% ipython --no-banner

In [1]: import numpy as np

In [2]: np.set_printoptions(precision=1, suppress=True, linewidth=140)

In [3]: A = np.loadtxt("case15.csv", delimiter=",")

In [4]: A
Out[4]: 
array([[ 1., -2.,  4., -8.],
       [ 1., -1.,  1., -1.],
       [ 1.,  0.,  0.,  0.],
       [ 1.,  1.,  1.,  1.],
       [ 1.,  2.,  4.,  8.],
       [ 1.,  3.,  9., 27.],
       [ 1.,  4., 16., 64.]])

In [5]: np.linalg.matrix_rank(A, rtol=0.1)
Out[5]: np.int64(1)

In [6]: np.abs(np.linalg.svd(A)[2][-1])
Out[6]: array([0.9, 0.2, 0.3, 0.1])

In [7]: rng = np.random.default_rng(7829)

In [8]: labels = rng.permutation(4)

In [9]: other = A[:, labels] * rng.choice([-1, 1], 4)

In [10]: other
Out[10]: 
array([[  2.,   8.,  -4.,  -1.],
       [  1.,   1.,  -1.,  -1.],
       [ -0.,  -0.,  -0.,  -1.],
       [ -1.,  -1.,  -1.,  -1.],
       [ -2.,  -8.,  -4.,  -1.],
       [ -3., -27.,  -9.,  -1.],
       [ -4., -64., -16.,  -1.]])

In [11]: left, _, Vt = np.linalg.svd(A.T @ other)

In [12]: np.round(np.linalg.lstsq(A, other)[0], 1) + 0
Out[12]: 
array([[ 0.,  0.,  0., -1.],
       [-1.,  0.,  0.,  0.],
       [ 0.,  0., -1.,  0.],
       [ 0., -1.,  0.,  0.]])

In [13]: vec = np.array([-3, -3, -1, 2])

In [14]: (other * vec).sum(axis=1)
Out[14]: array([-28.,  -7.,  -2.,   5.,  32.,  97., 218.])

In [15]: (other @ vec).argmax()
Out[15]: np.int64(6)

In [16]: other @ (2 * vec)
Out[16]: array([-56., -14.,  -4.,  10.,  64., 194., 436.])

In [17]: K = np.load("w.npy")

In [18]: K
Out[18]: 
array([[ 2.5,  0.5, -1.3, -1.8, -3.4, -0.1,  1.4],
       [-4. , -0.9, -0.6,  1.2, -0.3,  0.9,  2.3],
       [ 0.9,  2.1,  1.4,  0.9, -1. ,  0.7,  3.9],
       [-2.2, -0.2,  2.3,  2.9,  1.6, -1.7, -1. ],
       [ 2.8,  0.8, -1.6, -0.4, -2.1, -2.2, -2.2],
       [ 2. , -1.2,  1.7,  2.2, -0.1,  3.4, -0.4],
       [-0.7, -1.2, -2.3,  1.1,  2.5,  2.1, -2.4],
       [ 2.4,  0.2,  3.5, -2.1,  0.7,  0.7,  1.2],
       [ 0.1, -2. ,  0.2, -0.2,  3.5,  2.2,  2.1],
       [ 3. , -0.8,  0.7, -3.3, -1. ,  0.9, -1.5],
       [ 2.8,  1.2, -1.5,  0.8, -2.4,  2.6,  0.6],
       [-2. , -1.7,  2.3,  0.2, -3.5,  0. , -0.5],
       [-2.4, -2.7, -1.4,  1.3, -2.5, -0.3,  1.5],
       [ 1.1, -2.3, -0.2, -1. , -3.2,  2.6, -0.7],
       [-1.9,  1.3, -0.2,  2.6, -1. ,  3.1, -1.4],
       [-2.8, -2.2,  2.8,  1.6, -1.2, -0.7,  0.4],
       [ 0. ,  2.9, -2.8,  2. , -1.7, -1.4, -0.2],
       [ 1.2,  0.6,  0.4,  4.6,  0.3,  0. , -1.3],
       [ 0.6, -1.6, -0.7,  3.9,  0. , -1.4,  2.1],
       [-0.1, -1. , -2.9, -2.7,  0.5, -2.5,  1.3],
       [-1.6,  1.4,  3. ,  2.9, -0.2, -0.7, -1.6],
       [-0.5, -2.7, -1.1, -0.6,  1.9,  2.4,  2.6],
       [ 1.8,  0.1, -0.6, -3.8,  0. , -1.5, -2.2],
       [ 1. ,  3.5,  0.3,  0.1,  1.8,  0.7,  2.9],
       [ 1.9, -1.1, -0.4,  2.3,  1. ,  3.6,  0.4],
       [ 0.4,  0.3, -1.7, -2.1, -1.3,  2.9,  2.6],
       [-0.3, -0.5, -1.1, -1.4,  0.6, -3.8, -2.5],
       [ 0.6, -0.2, -2.9, -3. ,  2.4,  1.1,  0.4],
       [ 2.4,  1.6,  2.5, -0.8, -2.6,  1.6,  0.1],
       [-2.2,  2.5, -0.3,  2.7, -0.3,  1.9, -1.7],
       [ 1.1,  0.5, -0.5, -1.8,  2.7, -3.4, -1.1],
       [ 4.2, -2.2, -0.1, -1.2,  0.8,  0.7,  0. ],
       [ 1.8, -2.5,  2.4,  0.2, -1.3, -0.2,  2.8],
       [ 1.7, -0.7, -3.1, -1.3, -2.8,  1.5, -0.2],
       [-1.7,  1.3,  3.4, -0.4,  0.2,  0. ,  3. ],
       [-2.2,  0.7,  1.7, -1.6, -1.5, -3.4,  0.2],
       [ 0.1, -3.1,  0.5, -2.1, -2.6, -0.6,  1.9],
       [-0.1, -0.7, -2.5, -0.5,  3.6,  0.8, -2. ],
       [ 3.6, -1. , -2.5,  0.4, -1.3,  1.6, -0.5],
       [ 0.8, -1.8,  2.9,  0.7, -2.6, -1.4, -1.9],
       [-0.5, -2.9, -3.1,  0.6,  2.2,  0.4,  1.1],
       [-0.1, -1. , -0.1, -3.5, -1.9,  2.4, -1.4]])

In [19]: hat = K @ np.linalg.solve(K.T @ K, K.T)

In [20]: np.trace(hat)
Out[20]: np.float64(7.0)

In [21]: np.round(np.linalg.eigvalsh(hat), 1) + 0
Out[21]: 
array([0., 0., 0., 0., 0., 0., 0., 0., 0., 0., 0., 0., 0., 0., 0., 0., 0., 0., 0., 0., 0., 0., 0., 0., 0., 0., 0., 0., 0., 0., 0., 0., 0.,
       0., 0., 1., 1., 1., 1., 1., 1., 1.])

In [22]: np.round(hat @ K[:, 4], 1) + 0
Out[22]: 
array([-3.4, -0.3, -1. ,  1.6, -2.1, -0.1,  2.5,  0.7,  3.5, -1. , -2.4, -3.5, -2.5, -3.2, -1. , -1.2, -1.7,  0.3,  0. ,  0.5, -0.2,  1.9,
        0. ,  1.8,  1. , -1.3,  0.6,  2.4, -2.6, -0.3,  2.7,  0.8, -1.3, -2.8,  0.2, -1.5, -2.6,  3.6, -1.3, -2.6,  2.2, -1.9])
